$ python -q
>>> import numpy as np
>>> import numpy.linalg as la
>>> np.set_printoptions(suppress=True, linewidth=140)
>>> rd = lambda a: np.round(a, 1) + 0
>>> arr = np.loadtxt("w.csv", delimiter=",")
>>> print(arr)
[[ 56.  38.  20.   4. -23.   7. -26.  23.   7.]
 [ 38.  60.  -6. -16. -29.  31. -18.  19.   5.]
 [ 20.  -6.  31.   5.  -2. -10. -21.   9.  13.]
 [  4. -16.   5.  24.   7.  -3.   6.   1.  -9.]
 [-23. -29.  -2.   7.  30. -16.   7. -18.  -2.]
 [  7.  31. -10.  -3. -16.  57.  -1.  22.   3.]
 [-26. -18. -21.   6.   7.  -1.  62. -25.  -3.]
 [ 23.  19.   9.   1. -18.  22. -25.  50.  10.]
 [  7.   5.  13.  -9.  -2.   3.  -3.  10.  24.]]
>>> W1 = np.array([[0, 4, -4, -2],
...     [-4, -5, -5, 5],
...     [-5, -2, 0, -4],
...     [-1, 2, -5, -4],
...     [-2, 1, 2, -5],
...     [-2, 4, 0, 1],
...     [-3, -5, 4, -4],
...     [-3, 1, -5, -2],
...     [-4, 0, -2, 1]])
>>> beta = np.array([2, 3, 0, 2])
>>> hid = np.maximum(arr @ W1 + beta, 0)
>>> print(hid)
[[  0. 163.   0. 171.]
 [  0.  39.   0. 529.]
 [  0. 133.   0.   0.]
 [ 24. 103.   0.   0.]
 [134.   0. 384.   0.]
 [  0. 129.   0. 295.]
 [ 62.   0. 557.   0.]
 [  0. 229.   0. 133.]
 [  0.   0.   0.  26.]]
>>> print((hid > 0).astype(int))
[[0 1 0 1]
 [0 1 0 1]
 [0 1 0 0]
 [1 1 0 0]
 [1 0 1 0]
 [0 1 0 1]
 [1 0 1 0]
 [0 1 0 1]
 [0 0 0 1]]
>>> print(la.matrix_rank(hid))
4
>>> C = np.array([[2, 3], [2, 0], [2, 1], [4, 0]])
>>> print(hid @ C)
[[1010.    0.]
 [2194.    0.]
 [ 266.    0.]
 [ 254.   72.]
 [1036.  786.]
 [1438.    0.]
 [1238.  743.]
 [ 990.    0.]
 [ 104.    0.]]
>>> print((hid @ C).round(6).argmax(axis=1))
[0 0 0 0 0 0 0 0 0]
>>> print(W1 @ C)
[[ -8  -4]
 [ -8 -17]
 [-30 -15]
 [-24  -8]
 [-18  -4]
 [  8  -6]
 [-24  -5]
 [-22 -14]
 [ -8 -14]]
